% python3 -q
>>> import numpy as np
>>> np.set_printoptions(precision=1, suppress=True, linewidth=200, legacy="1.25")
>>> rd = lambda a: np.round(a, 1) + 0
>>> X = np.load("mat.npy")
>>> X
array([[ 3,  1,  3,  1,  3,  1],
       [-1,  1, -1,  1, -1,  1],
       [ 3,  5,  3,  5,  3,  5],
       [ 3,  1,  3,  1,  3,  1],
       [-1,  1, -1,  1, -1,  1],
       [ 3,  5,  3,  5,  3,  5]])
>>> rank = np.linalg.matrix_rank(X)
>>> rank
2
>>> N = np.linalg.svd(X)[2][rank:].T
>>> np.allclose(X @ N, 0)
True
>>> [int(np.linalg.matrix_rank(X[:, :j + 1])) for j in range(6)]
[1, 2, 2, 2, 2, 2]
>>> print(np.linalg.matrix_rank(X))
2
>>> X.sum(axis=1)
array([12,  0, 24, 12,  0, 24])
>>> X[:, 6]
Traceback (most recent call last):
  File "<python-input-12>", line 1, in <module>
    X[:, 6]
    ~^^^^^^
IndexError: index 6 is out of bounds for axis 1 with size 6
>>> print(np.abs(X).max())
5
>>> rd(X.mean(axis=0))
array([1.7, 2.3, 1.7, 2.3, 1.7, 2.3])
>>> X - X[0]
array([[ 0,  0,  0,  0,  0,  0],
       [-4,  0, -4,  0, -4,  0],
       [ 0,  4,  0,  4,  0,  4],
       [ 0,  0,  0,  0,  0,  0],
       [-4,  0, -4,  0, -4,  0],
       [ 0,  4,  0,  4,  0,  4]])
>>> np.unique(X.round(6), axis=0).shape
(3, 6)
>>> np.abs(np.diag(np.linalg.qr(X)[1])) > 1e-9
array([ True,  True, False, False, False, False])
